$ python -q
>>> import numpy as np
>>> from numpy import linalg as LA
>>> np.set_printoptions(precision=1, suppress=True, linewidth=140, floatmode="fixed")
>>> def rd(a):
...     return np.round(a, 1) + 0
... 
>>> data = np.load("run11.npy")
>>> print(data)
[[ 0.7 -0.4  0.2 -0.7 -0.3 -0.3  1.0]
 [ 1.4 -0.6  0.0 -0.6  0.6 -0.3 -1.5]
 [-0.9  3.8 -1.7 -1.1  0.3  1.2  1.6]
 [ 0.4 -1.1  0.5  2.4  0.8 -1.9 -2.1]
 [-0.3 -3.1  1.7  0.0  0.8 -1.9 -0.1]
 [ 1.3  2.0 -1.0  0.4  0.7  0.7 -0.1]
 [-0.4  0.5 -0.1 -0.4 -1.8 -0.5  1.2]
 [-1.2 -1.1  0.6 -0.7 -0.4  0.1 -0.9]
 [-0.7  0.4 -0.2  1.2  0.1  0.5 -0.4]
 [ 0.6 -1.6  0.7  0.2 -2.2 -1.1 -0.3]
 [ 0.5 -2.4  1.2  1.2 -0.8  0.0 -0.2]
 [-0.3 -1.8  0.7  0.4 -0.5 -0.6 -0.2]
 [ 0.4  0.5 -0.2 -0.6  0.6 -1.3  2.0]
 [-0.1 -0.3  0.2  0.3  0.3  0.8 -0.3]
 [ 0.0  2.3 -1.1  1.3 -0.3 -0.4  0.3]
 [ 1.4 -0.6  0.3  1.2  2.5 -1.1 -0.2]
 [-1.6  1.2 -0.6  1.1 -0.5 -0.4  2.6]
 [-1.3 -1.2  0.5 -0.6 -1.6 -1.0  1.5]
 [ 0.1  1.1 -0.6  0.3 -0.2  1.0 -0.9]
 [ 0.8  0.6 -0.1 -0.3  0.7  0.8  0.0]
 [ 1.0  1.1 -0.6 -1.1 -0.2  0.0 -0.6]
 [-0.8 -0.9  0.7  1.4  0.0 -1.0  0.4]
 [ 0.0  2.1 -1.2 -0.1 -1.5  0.2  1.7]
 [-1.2 -1.3  0.6 -0.4 -0.4 -0.1 -2.8]
 [ 1.5  0.4 -0.3  0.5 -0.2  0.0  0.2]
 [ 0.6 -1.5  0.5  0.6 -0.2  0.3  0.4]
 [-0.3 -2.9  1.3 -0.8 -0.4 -0.7  1.8]
 [ 1.3 -0.8  0.5 -0.7  1.2 -0.4  0.3]
 [ 1.0  0.4 -0.3 -0.9  0.2  0.3  0.9]
 [-2.0 -2.8  1.2  0.3  1.2 -2.1  2.6]
 [-0.7 -1.9  1.0 -1.1 -1.2 -0.2  0.8]
 [-0.6 -3.6  1.8 -0.6  0.8 -1.1  0.9]
 [-1.5  1.7 -0.7  0.1 -0.1 -0.8  0.0]
 [-1.1  3.6 -1.7  1.7 -0.2 -0.6  2.4]
 [-3.8 -2.1  1.1  0.1  0.2 -0.7 -0.7]
 [ 0.1  2.0 -0.8  1.6 -1.6 -0.8 -0.3]
 [ 1.8 -0.4  0.3  0.5 -2.0 -0.9 -0.1]
 [-0.3  1.7 -1.1 -0.5 -0.5  0.8 -2.5]
 [ 0.0 -0.8  0.2 -1.2  1.3  0.5  2.0]]
>>> cen = data - data.mean(axis=0)
>>> U, sigma, Vt = LA.svd(cen, full_matrices=False)
>>> print(np.abs(Vt[0]).argmax())
1
>>> print(LA.matrix_rank(cen))
7
>>> print(rd(sigma))
[12.7  8.4  6.8  6.1  5.8  3.3  0.7]
>>> print(np.abs(U[:, 0]).argmax())
2
>>> print(rd(sigma ** 2 / (sigma ** 2).sum()))
[0.4 0.2 0.1 0.1 0.1 0.0 0.0]
>>> print(rd(cen.mean(axis=0)))
[0.0 0.0 0.0 0.0 0.0 0.0 0.0]
